$ ipython --no-banner

In [1]: import numpy as np

In [2]: import numpy.linalg as la

In [3]: np.set_printoptions(suppress=True, linewidth=160)

In [4]: def rd(a):
   ...:     return np.round(a, 3) + 0
   ...: 

In [5]: mat = np.load("block17.npy")

In [6]: rd(mat)
Out[6]: 
array([[  0.958,  -2.43 ,  -2.   , -11.08 ],
       [ -5.84 ,  -1.975,  -2.   ,  -6.63 ],
       [-17.855,   4.032,  -2.   ,  15.113],
       [ -3.039,   0.392,  -2.   ,  -1.651],
       [ -2.32 ,  -2.331,  -2.   ,  -9.255],
       [ -0.955,   3.376,  -2.   ,   5.313],
       [ -3.835,  -0.781,  -2.   ,  -4.4  ],
       [-11.31 ,   0.543,  -2.   ,   2.691],
       [ 11.206,   0.51 ,  -2.   ,  -8.12 ],
       [  6.436,  -2.897,  -2.   , -14.932],
       [  7.256,   0.02 ,  -2.   ,  -7.545],
       [ 10.   ,  -2.974,  -2.   , -16.836],
       [  7.332,   0.215,  -2.   ,  -7.061],
       [-11.085,   1.248,  -2.   ,   4.463],
       [ -7.847,   0.003,  -2.   ,  -0.398],
       [  3.398,   3.343,  -2.   ,   3.154],
       [ -4.925,   0.526,  -2.   ,  -0.395],
       [-13.296,  -2.306,  -2.   ,  -3.962],
       [  4.599,  -0.149,  -2.   ,  -6.73 ],
       [  0.858,  -2.428,  -2.   , -11.026],
       [ -1.12 ,   0.564,  -2.   ,  -2.105]])

In [7]: rd(la.norm(mat, 2) / la.norm(mat))
Out[7]: np.float64(0.855)

In [8]: [round(float(x), 3) for x in la.svd(mat, compute_uv=False)[:3]]
Out[8]: [46.109, 26.732, 8.342]

In [9]: la.cond(mat) > 100
Out[9]: np.True_

In [10]: np.argsort(-la.norm(mat, axis=0).round(6), kind="stable")[:3]
Out[10]: array([3, 0, 1])

In [11]: r = la.matrix_rank(mat)

In [12]: r
Out[12]: np.int64(3)

In [13]: null = la.svd(mat)[2][r:].T

In [14]: rd(null[:, 0] / null[np.abs(null[:, 0]).round(6).argmax(), 0])
Out[14]: array([-0.179,  1.   ,  0.777, -0.375])

In [15]: la.matrix_rank(mat.T @ mat), la.matrix_rank(mat @ mat.T)
Out[15]: (np.int64(3), np.int64(3))

In [16]: [int(la.matrix_rank(mat[:, :j + 1])) for j in range(4)]
Out[16]: [1, 2, 3, 3]

In [17]: [int(la.matrix_rank(np.delete(mat, i, axis=0))) for i in range(21)]
Out[17]: [3, 3, 3, 3, 3, 3, 3, 3, 3, 3, 3, 3, 3, 3, 3, 3, 3, 3, 3, 3, 3]

In [18]: rd(mat @ null)
Out[18]: 
array([[0.],
       [0.],
       [0.],
       [0.],
       [0.],
       [0.],
       [0.],
       [0.],
       [0.],
       [0.],
       [0.],
       [0.],
       [0.],
       [0.],
       [0.],
       [0.],
       [0.],
       [0.],
       [0.],
       [0.],
       [0.]])
